$ python3 -q
>>> import numpy as np
>>> from numpy import linalg as LA
>>> np.set_printoptions(precision=1, suppress=True, linewidth=160)
>>> K = np.load("block0.npy")
>>> K
array([[0, 1, 0],
       [1, 0, 0],
       [0, 0, 0]])
>>> vals, V = LA.eigh(K)
>>> x = np.array([-1, 3, 1])
>>> (np.sign(V[:, -1].round(6)) == np.sign(V[0, -1].round(6))).astype(int)
array([1, 1, 0])
>>> np.abs(K).sum(axis=1).max(), np.abs(vals).max()
(np.int64(1), np.float64(1.0))
>>> np.round(V * np.abs(vals) @ V.T, 1) + 0
array([[1., 0., 0.],
       [0., 1., 0.],
       [0., 0., 0.]])
>>> [round(float(LA.det(K[:i, :i])), 2) + 0 for i in range(1, 4)]
[0.0, -1.0, 0.0]
>>> LA.cond(K) > 100
np.True_
>>> round(LA.norm(K, 2) / LA.norm(K), 1)
np.float64(0.7)
>>> np.trace(K @ K @ K) // 6
np.int64(0)
>>> low = np.diag(K.sum(axis=1)) - K
>>> LA.eigvalsh(low)
array([0., 0., 2.])
>>> arr = np.load("sample12.npy")
>>> print(arr)
[[1 0 0]
 [4 1 0]
 [5 1 1]]
>>> # triangular, det is the product of the diagonal
>>> print(LA.matrix_rank(arr - arr[0, 0] * np.eye(3)))
2
>>> Q = arr.astype(float).copy()
>>> for j in range(3):
...     Q[:, j] -= Q[:, :j] @ (Q[:, :j].T @ Q[:, j])
...     Q[:, j] /= LA.norm(Q[:, j])
... 
>>> Q
array([[ 0.2, -0.8, -0.6],
       [ 0.6,  0.5, -0.6],
       [ 0.8, -0.3,  0.6]])
>>> W0 = np.load("dump.npy")
>>> W0
array([[ -5.2, -13.8,  -5.4],
       [-10.3, -11. ,  -5.5],
       [-10.2,  -5.8,  -1.7],
       [-10.4,  -9.7,  -4.7],
       [ -2.9, -12.9,  -3.7],
       [ -8.5,  -1.3,   2.5],
       [ -2.3,  -4.9,   2.6],
       [-22.5,  -7.1,  -8.1],
       [-14.3,  -6.5,  -4. ],
       [ -3.4,  -1.4,   4.7],
       [ -1.7,  -9.9,  -0.9],
       [-14.2,  -8. ,  -5.1],
       [-10.9,  -7.9,  -3.5],
       [ -5. ,  -3.7,   2.3],
       [-11.5, -14.4,  -8.7],
       [ -9.3,  -4.4,  -0.2],
       [-10.9,  -5.5,  -1.7],
       [ -3. ,  -3.6,   3.2],
       [-20.3, -12.9, -11.5],
       [ -7.1,  -4.4,   0.8],
       [-12.2,  -3. ,  -0.4],
       [ -8. ,  -3.7,   0.9],
       [ -9.3,  -3.2,   0.7],
       [-18.4,  -7.9,  -6.9],
       [ -5.4, -11.1,  -3.5],
       [-17.9, -14.5, -11.7],
       [-11.2,  -3.3,  -0.3],
       [ -9.1,  -7.5,  -2.4],
       [-12.2,  -7.5,  -3.8],
       [-16.3,  -6.6,  -5. ]])
>>> left, sv, VT = LA.svd(W0, full_matrices=False)
>>> np.round(left.T @ left, 1) + 0
array([[1., 0., 0.],
       [0., 1., 0.],
       [0., 0., 1.]])
>>> print(np.abs(VT[0]))
[0.8 0.5 0.3]
>>> np.cumsum(sv ** 2) / np.sum(sv ** 2)
array([0.9, 1. , 1. ])
>>> (sv > 1e-8).sum()
np.int64(3)
>>> np.round(VT @ VT.T, 1) + 0
array([[1., 0., 0.],
       [0., 1., 0.],
       [0., 0., 1.]])
>>> LA.svd(W0, compute_uv=False)
array([77.4, 21.8, 14.1])
>>> np.count_nonzero(W0)
np.int64(90)
>>> W0[30]
Traceback (most recent call last):
  File "<python-input-33>", line 1, in <module>
    W0[30]
    ~~^^^^
IndexError: index 30 is out of bounds for axis 0 with size 30
>>> W0.shape
(30, 3)
>>> W0.mean(axis=0)
array([-10.1,  -7.2,  -2.7])
>>> np.abs(W0).max()
np.float64(22.5)
>>> np.round(LA.norm(W0), 1)
np.float64(81.6)
>>> W0.sum(axis=0)
array([-303.9, -217.4,  -81. ])
>>> idx = W0[:, 2] > np.median(W0[:, 2])
>>> f = W0[idx].mean(axis=0) - W0[~idx].mean(axis=0)
>>> idx.astype(int)
array([0, 0, 1, 0, 0, 1, 1, 0, 0, 1, 1, 0, 0, 1, 0, 1, 1, 1, 0, 1, 1, 1, 1, 0, 0, 0, 1, 1, 0, 0])
>>> Y = np.c_[W0[:, :1] @ np.array([[2]]), np.array([6, -9, -4, 1, -5, 5, 1, 7, 8, -5, -2, 5, 2, -2, -1, -7, -4, -6, -6, -5, 9, 3, -3, 8, 7, -1, 4, -8, -3, 6])]
>>> Y
array([[-10.4,   6. ],
       [-20.6,  -9. ],
       [-20.4,  -4. ],
       [-20.8,   1. ],
       [ -5.8,  -5. ],
       [-17. ,   5. ],
       [ -4.6,   1. ],
       [-45. ,   7. ],
       [-28.6,   8. ],
       [ -6.8,  -5. ],
       [ -3.4,  -2. ],
       [-28.4,   5. ],
       [-21.8,   2. ],
       [-10. ,  -2. ],
       [-23. ,  -1. ],
       [-18.6,  -7. ],
       [-21.8,  -4. ],
       [ -6. ,  -6. ],
       [-40.6,  -6. ],
       [-14.2,  -5. ],
       [-24.4,   9. ],
       [-16. ,   3. ],
       [-18.6,  -3. ],
       [-36.8,   8. ],
       [-10.8,   7. ],
       [-35.8,  -1. ],
       [-22.4,   4. ],
       [-18.2,  -8. ],
       [-24.4,  -3. ],
       [-32.6,   6. ]])
>>> LA.matrix_rank(np.c_[W0, Y])
np.int64(4)
>>> np.round(LA.lstsq(W0, Y[:, 0])[0], 1) + 0
array([2., 0., 0.])
>>> LA.matrix_rank(Y)
np.int64(2)
>>> print(np.round(LA.norm(Y - W0 @ LA.lstsq(W0, Y)[0], axis=0), 1) + 0)
[ 0.  27.6]
